In [1]: import numpy as np

In [2]: np.set_printoptions(precision=3, suppress=True, linewidth=160)

In [3]: def rnd(a):
   ...:     return np.round(a, 3) + 0
   ...: 

In [4]: A2 = np.array([[-3, 2], [-1, 3], [-2, 2], [-3, -2]])

In [5]: C = np.array([[-3, 0, 3, 1, 3, 3, -3, 0, 3, 0, -2, -2, -1, 1],
   ...:     [3, -2, -2, 2, -2, 2, -2, 3, 1, -3, 2, -1, -2, -1]])

In [6]: rng = np.random.default_rng(94)

In [7]: E = A2 @ C + 0.1 * rng.normal(size=(4, 14))

In [8]: rnd(E)
Out[8]: 
array([[ 15.101,  -3.949, -13.066,   1.018, -12.974,  -5.013,   5.052,   5.983,  -7.053,  -6.112,   9.814,   4.037,  -1.124,  -5.024],
       [ 12.034,  -6.05 ,  -9.012,   4.971,  -9.105,   2.917,  -2.818,   9.012,  -0.036,  -8.993,   7.988,  -1.168,  -5.056,  -3.975],
       [ 12.063,  -4.058,  -9.961,   2.115,  -9.964,  -1.878,   2.001,   5.953,  -3.969,  -5.979,   8.051,   2.038,  -1.892,  -4.013],
       [  2.881,   4.045,  -4.92 ,  -6.965,  -4.915, -13.076,  13.059,  -5.889, -11.127,   5.887,   1.715,   7.96 ,   6.963,  -1.029]])

In [9]: A2 = np.array([[9, 9],
   ...:     [7, 5],
   ...:     [6, 9],
   ...:     [5, 0],
   ...:     [7, 0],
   ...:     [9, 4],
   ...:     [0, 7],
   ...:     [6, 9],
   ...:     [2, 9],
   ...:     [0, 7],
   ...:     [8, 4],
   ...:     [8, 0],
   ...:     [6, 2],
   ...:     [9, 3]])

In [10]: np.linalg.matrix_rank(np.vstack([E, A2.T]))
Out[10]: np.int64(6)

In [11]: Uu, sv, vt = np.linalg.svd(E)

In [12]: np.argmax(sv[:-1] / (sv[1:] + 1e-6)) + 1
Out[12]: np.int64(2)

In [13]: A2 = Uu[:, :2] @ np.diag(sv[:2]) @ vt[:2]

In [14]: rnd(np.linalg.norm(E - A2) / np.linalg.norm(E))
Out[14]: np.float64(0.008)

In [15]: np.linalg.matrix_rank(E, rtol=0.05)
Out[15]: np.int64(2)

In [16]: rnd(np.linalg.norm(E, 2) / np.linalg.norm(E))
Out[16]: np.float64(0.835)

In [17]: [round(float(x), 3) for x in np.linalg.svd(E, compute_uv=False)[:3]]
Out[17]: [44.736, 29.503, 0.338]

In [18]: feats = np.loadtxt("data.csv", delimiter=",")

In [19]: feats
Out[19]: 
array([[-14.,   0.,   1.,   0.,   1.,  -1.,   0.,  -1.,  -1.,   0.,   0.,   2.,  -2.],
       [  0., -14.,   2.,   2.,   0.,  -2.,  -2.,  -2.,  -2.,  -2.,   2.,  -2.,   0.],
       [  1.,   2.,   4.,  -2.,   2.,  -1.,  -2.,  -2.,   2.,  -2.,   2.,   0.,  -2.],
       [ -2.,  -1.,   0., -13.,   1.,   1.,  -2.,   0.,   2.,   1.,  -2.,   2.,   0.],
       [  0.,   1.,  -1.,   1.,  -4.,   0.,  -2.,  -2.,   1.,   2.,  -1.,  -1.,   1.],
       [  1.,  -1.,  -1.,   2.,   0.,  -5.,   1.,  -2.,  -1.,  -1.,   0.,  -2.,   0.],
       [  0.,   2.,  -1.,   2.,  -2.,   2.,  13.,  -1.,  -1.,   0.,  -1.,   2.,   1.],
       [  2.,  -1.,   0.,   1.,  -1.,   1.,   0.,   4.,   2.,   0.,  -1.,  -1.,   2.],
       [  2.,   1.,  -1.,   1.,   1.,   1.,  -1.,  -2., -11.,  -2.,   0.,   2.,  -2.],
       [ -1.,  -1.,  -1.,   0.,   0.,   2.,   1.,   2.,  -2., -10.,  -2.,   2.,  -1.],
       [  2.,   0.,   2.,   0.,  -2.,  -1.,   1.,   1.,   0.,  -1.,  13.,   2.,  -2.],
       [ -2.,   1.,   0.,   2.,  -2.,   1.,  -1.,  -1.,  -2.,  -2.,  -2.,  17.,   1.],
       [  0.,  -1.,   2.,   2.,   1.,  -1.,  -2.,   1.,   0.,   1.,   0.,   0., -15.]])

In [20]: idx = rng.permutation(13)

In [21]: A2 = feats[:, idx] * rng.choice([-1, 1], 13)

In [22]: A2
Out[22]: 
array([[ -0.,  -1.,   0.,  -0.,  -1.,   1.,   2.,  -1.,  -0.,   0.,   2.,  -1., -14.],
       [  2.,  -2.,   2.,  -2.,  -2.,   0.,  -2.,  -2.,   2., -14.,  -0.,  -2.,   0.],
       [  2.,  -4.,   2.,   2.,  -2.,   2.,   0.,   2.,   2.,   2.,   2.,  -1.,   1.],
       [  2.,  -0.,  -2.,  13.,   0.,   1.,   2.,   2.,  -1.,  -1.,  -0.,   1.,  -2.],
       [  2.,   1.,  -1.,  -1.,  -2.,  -4.,  -1.,   1.,  -2.,   1.,  -1.,   0.,   0.],
       [ -1.,   1.,   0.,  -2.,  -2.,   0.,  -2.,  -1.,   1.,  -1.,  -0.,  -5.,   1.],
       [-13.,   1.,  -1.,  -2.,  -1.,  -2.,   2.,  -1.,  -0.,   2.,  -1.,   2.,   0.],
       [ -0.,  -0.,  -1.,  -1.,   4.,  -1.,  -1.,   2.,  -0.,  -1.,  -2.,   1.,   2.],
       [  1.,   1.,   0.,  -1.,  -2.,   1.,   2., -11.,   2.,   1.,   2.,   1.,   2.],
       [ -1.,   1.,  -2.,  -0.,   2.,   0.,   2.,  -2.,  10.,  -1.,   1.,   2.,  -1.],
       [ -1.,  -2.,  13.,  -0.,   1.,  -2.,   2.,   0.,   1.,   0.,   2.,  -1.,   2.],
       [  1.,  -0.,  -2.,  -2.,  -1.,  -2.,  17.,  -2.,   2.,   1.,  -1.,   1.,  -2.],
       [  2.,  -2.,   0.,  -2.,   1.,   1.,   0.,   0.,  -1.,  -1.,  15.,  -1.,   0.]])

In [23]: Uu, _, vt = np.linalg.svd(feats.T @ A2)

In [24]: idx
Out[24]: array([ 6,  2, 10,  3,  7,  4, 11,  8,  9,  1, 12,  5,  0])

In [25]: A2 = feats + rng.integers(-2, 3, (13, 12)) @ rng.integers(-2, 3, (12, 13))

In [26]: A2
Out[26]: 
array([[-20.,   3.,   3., -10.,  -2.,   6., -10.,   0., -12.,   7.,   8.,  -2.,  -4.],
       [  1., -10.,   8.,  -5.,   5.,  -7.,  -3.,  -3.,  -8.,   4.,   0., -10.,  -5.],
       [ -8.,  -2.,   8.,  -2.,  13.,   1.,  -5.,  -5.,  -4.,  -5.,  -9.,  12.,  -2.],
       [  4.,  -2.,   0., -14.,  -1.,   8., -11.,   4.,   6.,   3.,   4.,  10.,  -1.],
       [ -6.,   8., -10.,   0.,   1.,   4.,  -3.,  -9.,  -1.,  -3.,   4.,   8.,  -2.],
       [  0.,  10., -10.,  -7.,  -6.,  -6.,  -3.,   8.,   0.,  -5.,  11., -10.,   6.],
       [  7., -10.,   3.,   2.,  -7.,  -4.,  -4.,  -2.,   3.,   2.,  12.,   4.,   0.],
       [  8.,   2., -10.,  12.,  -4.,   1.,   4.,   1.,  10.,   8.,   5.,  -4.,  -5.],
       [  6.,  -5.,  10.,  -3.,   7.,   2., -11.,   3., -19.,   1.,  -5.,   8., -10.],
       [ -4.,  -4.,  -2.,   3.,  -8.,   4.,  -2., -12.,   1., -15.,   8.,  -6.,   3.],
       [ -3.,   2.,  -7.,  14.,   4.,  -3.,   6.,  -9.,   9.,  -5.,  14.,   2.,   2.],
       [ -1.,   3.,   7., -10.,   8.,   4.,  -6.,  -1.,  -3.,  12.,  -3.,  25.,  -2.],
       [  3.,  -9.,  13.,  -2.,  -5.,  -5.,  -3.,   7., -11.,   9.,  -6.,  -4., -20.]])

In [27]: rnd(np.linalg.svd(A2 - feats, compute_uv=False))
Out[27]: array([47.923, 37.653, 30.023, 29.251, 23.43 , 20.777, 14.311, 11.861,  8.338,  7.067,  1.821,  1.311,  0.   ])

In [28]: np.allclose(feats @ feats.T, feats.T @ feats)
Out[28]: False

In [29]: rnd(np.sort(np.abs(np.linalg.eigvals(feats))))
Out[29]: array([ 3.707,  3.707,  3.851,  5.024,  8.05 , 12.63 , 12.63 , 13.292, 13.823, 14.981, 14.981, 15.5  , 15.5  ])

In [30]: O, vecs = np.linalg.qr(feats[:, :1])[0], np.linalg.qr(feats[:, 1:])[0]

In [31]: sv = np.linalg.svd(O.T @ vecs, compute_uv=False)

In [32]: (sv > 0.9).sum()
Out[32]: np.int64(0)

In [33]: x = np.array([1, -3, 4, 4, 0, -2, 2, 3, -4, 2, 0, 0, 3])

In [34]: rhs = feats @ x

In [35]: b, lr = np.zeros(13), 1 / np.linalg.norm(feats, 2) ** 2

In [36]: for i in range(3):
    ...:     b -= lr * feats.T @ (feats @ b - rhs)
    ...:     if i % 1 == 0: print(i, round(np.linalg.norm(feats @ b - rhs), 3))
    ...: 
0 43.571
1 27.801
2 22.74

In [37]: rnd(np.linalg.cond(feats))
Out[37]: np.float64(13.161)
